In [1]: import numpy as np

In [2]: np.set_printoptions(suppress=True, linewidth=140)

In [3]: M = np.load("x.npy")

In [4]: M.round(2)
Out[4]: 
array([[-0.13, -0.82, -0.55],
       [ 0.94, -0.28,  0.2 ],
       [-0.31, -0.5 ,  0.81]])

In [5]: x = np.array([2, 8, 3])

In [6]: a = np.maximum(M @ x, 0)

In [7]: print(np.flatnonzero(a > 1e-9))
[1]

In [8]: np.round(M * (a > 1e-9)[:, None], 2)
Out[8]: 
array([[-0.  , -0.  , -0.  ],
       [ 0.94, -0.28,  0.2 ],
       [-0.  , -0.  ,  0.  ]])

In [9]: np.round(np.maximum(M @ x, 0) - np.maximum(-M @ x, 0), 2)
Out[9]: array([-8.5 ,  0.27, -2.17])

In [10]: np.round(np.tanh(M @ x), 2)
Out[10]: array([-1.  ,  0.26, -0.97])

In [11]: def softmax(z):
    ...:     e = np.exp(z - z.max(axis=-1, keepdims=True))
    ...:     return e / e.sum(axis=-1, keepdims=True)
    ...: 

In [12]: print(np.round(softmax(M).sum(axis=1), 2))
[1. 1. 1.]

In [13]: np.round(softmax(10 * M[1]), 2) + 0
Out[13]: array([1., 0., 0.])

In [14]: S = M @ M.T / np.sqrt(3)

In [15]: np.round(softmax(S)[1] @ M, 2)
Out[15]: array([ 0.33, -0.48,  0.16])

In [16]: np.round(softmax(S), 2)
Out[16]: 
array([[0.47, 0.26, 0.26],
       [0.26, 0.47, 0.26],
       [0.26, 0.26, 0.47]])

In [17]: print(softmax(S).round(6).argmax(axis=1))
[0 1 2]

In [18]: m1 = np.loadtxt("arr.csv", delimiter=",")

In [19]: m1
Out[19]: 
array([[ 4.28, -0.36,  0.12],
       [ 2.15,  0.63,  0.61],
       [-3.13, -3.86,  0.05],
       [ 4.86, -1.03, -0.23],
       [-2.64, -1.29, -1.88],
       [-1.79, -2.51,  0.29],
       [ 3.84, -0.35,  0.03],
       [-1.65, -2.61,  1.7 ],
       [ 4.64, -0.38,  1.82],
       [-2.67, -2.6 , -0.15],
       [-2.02, -4.22,  1.01],
       [-0.12, -2.09,  0.57],
       [-1.04, -3.04, -0.44],
       [ 2.24,  0.4 ,  0.23],
       [ 3.08, -1.58,  0.12],
       [-4.71, -2.55,  0.97],
       [-2.82, -1.24, -0.36],
       [-2.71, -0.96, -0.47],
       [-1.8 , -2.8 , -0.52],
       [-1.75, -0.15, -0.82],
       [-1.48, -2.71,  1.14],
       [-2.51, -3.49,  0.3 ],
       [ 3.82, -0.45,  1.76],
       [ 2.75, -1.61,  2.19],
       [ 3.15, -0.86,  0.74],
       [-3.85, -1.46, -0.37],
       [-2.32, -0.64, -1.  ],
       [ 4.69,  0.71, -0.88],
       [ 3.22, -0.2 ,  0.51],
       [ 4.98,  0.48,  0.97]])

In [20]: x = np.array([9, -2, 9])

In [21]: rhs = m1 @ x

In [22]: np.round(np.linalg.pinv(m1) @ m1, 2) + 0
Out[22]: 
array([[1., 0., 0.],
       [0., 1., 0.],
       [0., 0., 1.]])

In [23]: rng = np.random.default_rng(3533)

In [24]: rhs = rhs + 0.02 * rng.normal(size=30)

In [25]: rhs.round(2)
Out[25]: 
array([ 40.31,  23.57, -20.  ,  43.75, -38.1 ,  -8.45,  35.51,   5.66,  58.93, -20.17,  -0.64,   8.2 ,  -7.24,  21.41,  31.97, -28.58,
       -26.14, -26.69, -15.33, -22.85,   2.4 , -12.9 ,  51.11,  47.67,  36.73, -35.06, -28.62,  32.88,  33.96,  52.6 ])

In [26]: c, *_ = np.linalg.lstsq(m1, rhs)

In [27]: c.round()
Out[27]: array([ 9., -2.,  9.])

In [28]: np.round(np.linalg.norm(rhs - m1 @ c), 2)
Out[28]: np.float64(0.1)

In [29]: [round(float(np.linalg.norm(np.linalg.solve(m1.T @ m1 + lam * np.eye(3), m1.T @ rhs))), 2) for lam in (0, 1, 10, 100)]
Out[29]: [12.89, 12.66, 11.31, 7.48]

In [30]: Y = np.c_[m1[:, :2] @ np.array([[3, -2], [0, -3]]), np.array([2, 1, 5, 3, 0, 0, 4, 5, 1, 3, 3, 1, 5, 1, 5, 3, 5, 5, 5, 1, 3, 5, 1, 3, 1, 3, 4, 1, 3, 5])]

In [31]: Y.round(2)
Out[31]: 
array([[ 12.84,  -7.48,   2.  ],
       [  6.45,  -6.19,   1.  ],
       [ -9.39,  17.84,   5.  ],
       [ 14.58,  -6.63,   3.  ],
       [ -7.92,   9.15,   0.  ],
       [ -5.37,  11.11,   0.  ],
       [ 11.52,  -6.63,   4.  ],
       [ -4.95,  11.13,   5.  ],
       [ 13.92,  -8.14,   1.  ],
       [ -8.01,  13.14,   3.  ],
       [ -6.06,  16.7 ,   3.  ],
       [ -0.36,   6.51,   1.  ],
       [ -3.12,  11.2 ,   5.  ],
       [  6.72,  -5.68,   1.  ],
       [  9.24,  -1.42,   5.  ],
       [-14.13,  17.07,   3.  ],
       [ -8.46,   9.36,   5.  ],
       [ -8.13,   8.3 ,   5.  ],
       [ -5.4 ,  12.  ,   5.  ],
       [ -5.25,   3.95,   1.  ],
       [ -4.44,  11.09,   3.  ],
       [ -7.53,  15.49,   5.  ],
       [ 11.46,  -6.29,   1.  ],
       [  8.25,  -0.67,   3.  ],
       [  9.45,  -3.72,   1.  ],
       [-11.55,  12.08,   3.  ],
       [ -6.96,   6.56,   4.  ],
       [ 14.07, -11.51,   1.  ],
       [  9.66,  -5.84,   3.  ],
       [ 14.94, -11.4 ,   5.  ]])

In [32]: np.linalg.matrix_rank(Y)
Out[32]: np.int64(3)

In [33]: np.linalg.matrix_rank(np.c_[m1, Y])
Out[33]: np.int64(4)
